$ python3 -q
>>> import numpy as np
>>> np.set_printoptions(precision=2, suppress=True, linewidth=120)
>>> Z = np.sign(np.array([[3, 8, 4, 0], [7, 7, 9, 7], [6, 3, 4, 7], [2, 1, 7, 0]]))
>>> B = (np.tril(Z, -1) + np.eye(4)) @ (np.triu(Z, 1) + np.eye(4))
>>> evals = np.array([0, 2, 3, 1])
>>> A = np.rint(B * evals @ np.linalg.inv(B)) + 0
>>> A
array([[-2.,  1.,  4., -3.],
       [-4.,  2.,  7., -5.],
       [-4., -1., 12., -7.],
       [-4., -1., 11., -6.]])
>>> B = A / np.linalg.norm(A, axis=1, keepdims=True)
>>> C2 = B @ B.T
>>> round(float(np.degrees(np.arccos(np.clip(C2[1, 2], -1, 1)))), 2)
18.8
>>> (C2 - 2 * np.eye(4)).round(6).argmax(axis=1)
array([1, 0, 3, 2])
>>> C2
array([[1.  , 1.  , 0.96, 0.96],
       [1.  , 1.  , 0.95, 0.95],
       [0.96, 0.95, 1.  , 1.  ],
       [0.96, 0.95, 1.  , 1.  ]])
>>> hat = np.triu(np.array([[7, 6, 8, 6], [8, 4, -4, 3], [9, -4, -4, 6], [-8, 1, 2, 1]]), 1) + np.eye(4)
>>> B = hat @ A @ np.linalg.inv(hat)
>>> np.trace(B), np.trace(A)
(np.float64(6.0), np.float64(6.0))
>>> hat @ A - A @ hat
array([[ -80.,   10.,  224., -137.],
       [   4.,   25.,   25.,  -14.],
       [ -24.,   18.,   94.,  -81.],
       [   0.,   24.,   28.,  -39.]])
>>> np.linalg.lstsq(A[:-1].T, A[-1])[2]
np.int32(3)
>>> A @ np.linalg.pinv(A) @ A
array([[-2.,  1.,  4., -3.],
       [-4.,  2.,  7., -5.],
       [-4., -1., 12., -7.],
       [-4., -1., 11., -6.]])
>>> np.allclose(A[:-1].T @ np.linalg.lstsq(A[:-1].T, A[-1])[0], A[-1])
True
>>> U, sigma, Vh = np.linalg.svd(A)
>>> evecs = Vh[:(sigma > 1e-8).sum()]
>>> rng = np.random.default_rng(74)
>>> vec = A[0] + -2 * A[1] + rng.integers(2) * np.eye(4)[0]
>>> vec
array([  6.,  -3., -10.,   7.])
>>> np.linalg.matrix_rank(np.vstack([A, vec]))
np.int64(3)
>>> X = np.loadtxt("mat.csv", delimiter=",")
>>> X.round(2) + 0
array([[-0.25,  0.3 , -0.28, -0.37, -0.29,  0.28, -0.24,  0.19, -0.39,  0.06, -0.15, -0.35,  0.25,  0.1 ],
       [ 0.62, -0.18,  0.09,  0.14, -0.01, -0.04, -0.27,  0.5 , -0.25,  0.35, -0.07, -0.07, -0.17,  0.11],
       [ 0.15, -0.03, -0.04, -0.07,  0.01, -0.37,  0.07, -0.28, -0.19,  0.03,  0.51, -0.64, -0.08, -0.17],
       [ 0.  ,  0.06,  0.61, -0.05, -0.12, -0.3 , -0.05, -0.25, -0.01,  0.09, -0.6 , -0.25,  0.16, -0.03],
       [-0.34, -0.6 , -0.24,  0.2 , -0.18, -0.24, -0.27, -0.12, -0.22,  0.24, -0.06,  0.17,  0.18, -0.27],
       [-0.03, -0.27,  0.01, -0.57,  0.66, -0.1 , -0.34,  0.02,  0.1 , -0.06, -0.01,  0.  ,  0.12,  0.1 ],
       [ 0.09,  0.15, -0.57,  0.21,  0.05, -0.34, -0.18, -0.24,  0.17, -0.08, -0.34, -0.11, -0.22,  0.43],
       [ 0.09, -0.33,  0.08, -0.28, -0.46,  0.34, -0.27, -0.25,  0.44,  0.06,  0.07, -0.12, -0.32,  0.1 ],
       [-0.37,  0.36,  0.28, -0.06, -0.09, -0.32, -0.34,  0.05, -0.07,  0.25,  0.33,  0.29, -0.33,  0.22],
       [ 0.06,  0.24,  0.09,  0.42,  0.11,  0.17, -0.66, -0.03,  0.17, -0.31,  0.11, -0.12,  0.18, -0.32],
       [ 0.22, -0.18,  0.17,  0.03, -0.18,  0.01, -0.08, -0.26, -0.4 , -0.45,  0.2 ,  0.23,  0.28,  0.51],
       [-0.31, -0.24,  0.13,  0.1 ,  0.09,  0.07,  0.01,  0.21, -0.3 , -0.49, -0.18, -0.21, -0.6 , -0.03],
       [-0.09, -0.12,  0.01, -0.06, -0.31, -0.43,  0.04,  0.57,  0.4 , -0.32,  0.1 , -0.12,  0.26,  0.1 ],
       [-0.34, -0.18,  0.16,  0.4 ,  0.23,  0.25,  0.08,  0.06,  0.14,  0.3 ,  0.13, -0.37,  0.19,  0.49]])
>>> Q, evecs = np.linalg.qr(X[:, :3])[0], np.linalg.qr(X[:, 3:])[0]
>>> sigma = np.linalg.svd(Q.T @ evecs, compute_uv=False)
>>> sigma.round(2) + 0
array([0., 0., 0.])
>>> np.degrees(np.arccos(sigma.clip(0, 1)))
array([90., 90., 90.])
>>> vec = np.array([-2, -1, -2, -1, 1, -1, 2, -2, 2, 1, 1, 0, 2, 0])
>>> rhs = X @ vec
>>> rhs
array([-0.69, -3.44,  0.95, -0.87,  1.4 ,  1.26,  0.58, -0.21, -0.9 , -1.78, -0.94, -2.34,  0.52,  1.22])
>>> np.round(np.linalg.solve(X.T, X[3]), 2) + 0
array([0., 0., 0., 1., 0., 0., 0., 0., 0., 0., 0., 0., 0., 0.])
>>> np.round(np.linalg.solve(X, rhs), 2) + 0
array([-2., -1., -2., -1.,  1., -1.,  2., -2.,  2.,  1.,  1.,  0.,  2.,  0.])
>>> np.round(np.linalg.solve(X, X[:, 5]), 2) + 0
array([0., 0., 0., 0., 0., 1., 0., 0., 0., 0., 0., 0., 0., 0.])
>>> np.round(np.linalg.solve(X, 5 * rhs), 2) + 0
array([-10.,  -5., -10.,  -5.,   5.,  -5.,  10., -10.,  10.,   5.,   5.,   0.,  10.,   0.])
>>> labels = rng.integers(0, 3, 9)
>>> feats = np.array([[2, 0, 3, 0, 1, 0, 0, 3, 3],
...     [0, 1, 3, 1, 1, 2, 1, 2, 0],
...     [3, 0, 0, 3, 0, 2, 0, 2, 1],
...     [0, 3, 2, 3, 2, 2, 3, 3, 2],
...     [1, 3, 0, 1, 3, 2, 0, 1, 2],
...     [0, 2, 2, 1, 0, 3, 2, 2, 2],
...     [2, 2, 0, 3, 0, 3, 2, 2, 1],
...     [2, 0, 1, 0, 1, 0, 0, 1, 0],
...     [1, 3, 1, 2, 3, 3, 3, 0, 2]]) * (labels[:, None] == labels)
>>> feats
array([[2, 0, 0, 0, 1, 0, 0, 0, 0],
       [0, 1, 3, 0, 0, 0, 0, 0, 0],
       [0, 0, 0, 0, 0, 0, 0, 0, 1],
       [0, 0, 0, 3, 2, 2, 3, 0, 0],
       [1, 0, 0, 1, 3, 2, 0, 0, 0],
       [0, 0, 0, 1, 0, 3, 2, 0, 0],
       [2, 0, 0, 3, 0, 3, 2, 0, 0],
       [0, 0, 0, 0, 0, 0, 0, 1, 0],
       [0, 3, 1, 0, 0, 0, 0, 0, 2]])
>>> labels = rng.permutation(9)
>>> labels
array([7, 8, 5, 4, 2, 0, 6, 1, 3])
>>> B = feats[labels][:, labels]
>>> B
array([[1, 0, 0, 0, 0, 0, 0, 0, 0],
       [0, 2, 0, 0, 1, 0, 0, 3, 0],
       [0, 0, 3, 0, 0, 0, 2, 0, 1],
       [0, 0, 2, 3, 0, 1, 0, 0, 1],
       [0, 1, 0, 0, 0, 0, 0, 0, 0],
       [0, 0, 0, 1, 0, 2, 0, 0, 0],
       [0, 0, 3, 0, 0, 2, 2, 0, 3],
       [0, 0, 0, 0, 3, 0, 0, 1, 0],
       [0, 0, 2, 2, 0, 0, 3, 0, 3]])
>>> np.trace(B)
np.int64(17)
>>> np.diag(B)
array([1, 2, 3, 3, 0, 2, 2, 1, 3])
>>> np.allclose(B, feats)
False
>>> labels = rng.permutation(9)
>>> B = feats[:, labels] * rng.choice([-1, 1], 9)
>>> B
array([[-2,  1,  0,  0,  0,  0,  0,  0,  0],
       [ 0,  0,  0,  0,  1,  0,  3,  0,  0],
       [ 0,  0,  1,  0,  0,  0,  0,  0,  0],
       [ 0,  2,  0, -2,  0,  0,  0,  3, -3],
       [-1,  3,  0, -2,  0,  0,  0,  1,  0],
       [ 0,  0,  0, -3,  0,  0,  0,  1, -2],
       [-2,  0,  0, -3,  0,  0,  0,  3, -2],
       [ 0,  0,  0,  0,  0, -1,  0,  0,  0],
       [ 0,  0,  2,  0,  3,  0,  1,  0,  0]])
>>> U, _, Vh = np.linalg.svd(feats.T @ B)
>>> np.round(U @ Vh, 2) + 0
array([[-1.,  0.,  0.,  0.,  0.,  0.,  0.,  0.,  0.],
       [ 0.,  0.,  0.,  0.,  1.,  0.,  0.,  0.,  0.],
       [ 0.,  0.,  0.,  0.,  0.,  0.,  1.,  0.,  0.],
       [ 0.,  0.,  0.,  0.,  0.,  0.,  0.,  1.,  0.],
       [ 0.,  1.,  0.,  0.,  0.,  0.,  0.,  0.,  0.],
       [ 0.,  0.,  0., -1.,  0.,  0.,  0.,  0.,  0.],
       [ 0.,  0.,  0.,  0.,  0.,  0.,  0.,  0., -1.],
       [ 0.,  0.,  0.,  0.,  0., -1.,  0.,  0.,  0.],
       [ 0.,  0.,  1.,  0.,  0.,  0.,  0.,  0.,  0.]])
>>> labels
array([0, 4, 8, 5, 1, 7, 2, 3, 6])
>>> t3 = np.stack([feats, -3 * feats, feats[::-1]])
>>> t3.sum(axis=0)
array([[-4,  3,  1,  0, -2,  0,  0,  0,  2],
       [ 0, -2, -6,  0,  0,  0,  0,  1,  0],
       [ 2,  0,  0,  3,  0,  3,  2,  0, -2],
       [ 0,  0,  0, -5, -4, -1, -4,  0,  0],
       [-1,  0,  0, -1, -3, -2,  0,  0,  0],
       [ 0,  0,  0,  1,  2, -4, -1,  0,  0],
       [-4,  0,  0, -6,  0, -6, -4,  0,  1],
       [ 0,  1,  3,  0,  0,  0,  0, -2,  0],
       [ 2, -6, -2,  0,  1,  0,  0,  0, -4]])
>>> t3.shape
(3, 9, 9)
>>> np.linalg.matrix_rank(t3.reshape(3, -1))
np.int64(2)
>>> np.einsum("bij,cij->bc", t3, t3)
array([[ 112, -336,   45],
       [-336, 1008, -135],
       [  45, -135,  112]])
>>> Q, evecs = np.linalg.qr(feats[:, :7])[0], np.linalg.qr(feats[:, 7:])[0]
>>> sigma = np.linalg.svd(Q.T @ evecs, compute_uv=False)
>>> (sigma > 0.9).sum()
np.int64(0)
>>> sigma
array([0.89, 0.  ])
>>> round(float(np.linalg.norm(Q @ Q.T - evecs @ evecs.T, 2)), 2)
1.0
>>> np.round(np.linalg.norm(A), 2)
np.float64(22.54)
>>> np.linalg.matrix_rank(A)
np.int64(3)
>>> A.sum(axis=1)
array([0., 0., 0., 0.])
>>> A.shape
(4, 4)
>>> A.mean(axis=0)
array([-3.5 ,  0.25,  8.5 , -5.25])
>>> np.round(np.linalg.svd(A, compute_uv=False), 2) + 0
array([22.32,  3.07,  0.46,  0.  ])
>>> A[4]
Traceback (most recent call last):
  File "<python-input-70>", line 1, in <module>
    A[4]
    ~^^^
IndexError: index 4 is out of bounds for axis 0 with size 4
>>> np.diff(A, axis=0)
array([[-2.,  1.,  3., -2.],
       [ 0., -3.,  5., -2.],
       [ 0.,  0., -1.,  1.]])
>>> W0 = np.load("data.npy")
>>> W0
array([[ 7., -4., -9., -8., -1.,  2., -3., -1., -3.,  3.,  1.,  3., -2., -3.],
       [-5.,  9.,  9.,  8.,  3.,  2.,  0.,  3.,  3., -1.,  3., -1., -1., -3.],
       [-7.,  9., -2.,  6.,  2.,  3.,  1.,  3., -3.,  2., -3.,  0.,  1., -3.],
       [ 5.,  0., -7., -3., -2.,  3., -1., -2.,  1., -2.,  3., -1.,  2.,  1.],
       [ 0.,  0.,  0.,  0., -1., -2., -3., -2., -1.,  2., -2., -2.,  1., -3.],
       [ 0.,  0.,  0.,  0.,  0.,  1.,  3.,  0., -3.,  1., -1., -1.,  3.,  1.],
       [ 0.,  0.,  0.,  0.,  0.,  2.,  1.,  3., -3.,  2.,  2., -2.,  2.,  2.],
       [ 0.,  0.,  0.,  0.,  2.,  1.,  3.,  2., -2., -1.,  0., -3., -3., -1.],
       [ 0.,  0.,  0.,  0.,  3.,  2., -1.,  3.,  2.,  2.,  2., -2., -2.,  3.],
       [ 0.,  0.,  0.,  0., -1.,  0., -3.,  3., -3.,  3., -2.,  3.,  1.,  2.],
       [ 0.,  0.,  0.,  0.,  3.,  2.,  0.,  0., -3., -3., -3.,  1.,  3.,  3.],
       [ 0.,  0.,  0.,  0.,  0., -1.,  1.,  3.,  0., -1., -3.,  2., -3., -3.],
       [ 0.,  0.,  0.,  0.,  0.,  2., -1., -3.,  3.,  0., -1., -3.,  3., -3.],
       [ 0.,  0.,  0.,  0.,  1.,  3.,  2.,  2.,  2.,  3., -2., -2.,  0., -1.]])
>>> B = W0[0, 0] * W0[1:] - np.outer(W0[1:, 0], W0[0])
>>> B
array([[  0.,  43.,  18.,  16.,  16.,  24., -15.,  16.,   6.,   8.,  26.,   8., -17., -36.],
       [  0.,  35., -77., -14.,   7.,  35., -14.,  14., -42.,  35., -14.,  21.,  -7., -42.],
       [  0.,  20.,  -4.,  19.,  -9.,  11.,   8.,  -9.,  22., -29.,  16., -22.,  24.,  22.],
       [  0.,   0.,   0.,   0.,  -7., -14., -21., -14.,  -7.,  14., -14., -14.,   7., -21.],
       [  0.,   0.,   0.,   0.,   0.,   7.,  21.,   0., -21.,   7.,  -7.,  -7.,  21.,   7.],
       [  0.,   0.,   0.,   0.,   0.,  14.,   7.,  21., -21.,  14.,  14., -14.,  14.,  14.],
       [  0.,   0.,   0.,   0.,  14.,   7.,  21.,  14., -14.,  -7.,   0., -21., -21.,  -7.],
       [  0.,   0.,   0.,   0.,  21.,  14.,  -7.,  21.,  14.,  14.,  14., -14., -14.,  21.],
       [  0.,   0.,   0.,   0.,  -7.,   0., -21.,  21., -21.,  21., -14.,  21.,   7.,  14.],
       [  0.,   0.,   0.,   0.,  21.,  14.,   0.,   0., -21., -21., -21.,   7.,  21.,  21.],
       [  0.,   0.,   0.,   0.,   0.,  -7.,   7.,  21.,   0.,  -7., -21.,  14., -21., -21.],
       [  0.,   0.,   0.,   0.,   0.,  14.,  -7., -21.,  21.,   0.,  -7., -21.,  21., -21.],
       [  0.,   0.,   0.,   0.,   7.,  21.,  14.,  14.,  14.,  21., -14., -14.,   0.,  -7.]])
>>> np.linalg.matrix_rank(B), np.linalg.matrix_rank(W0)
(np.int64(13), np.int64(14))
>>> np.flatnonzero(~B.round(6).any(axis=1))
array([], dtype=int64)
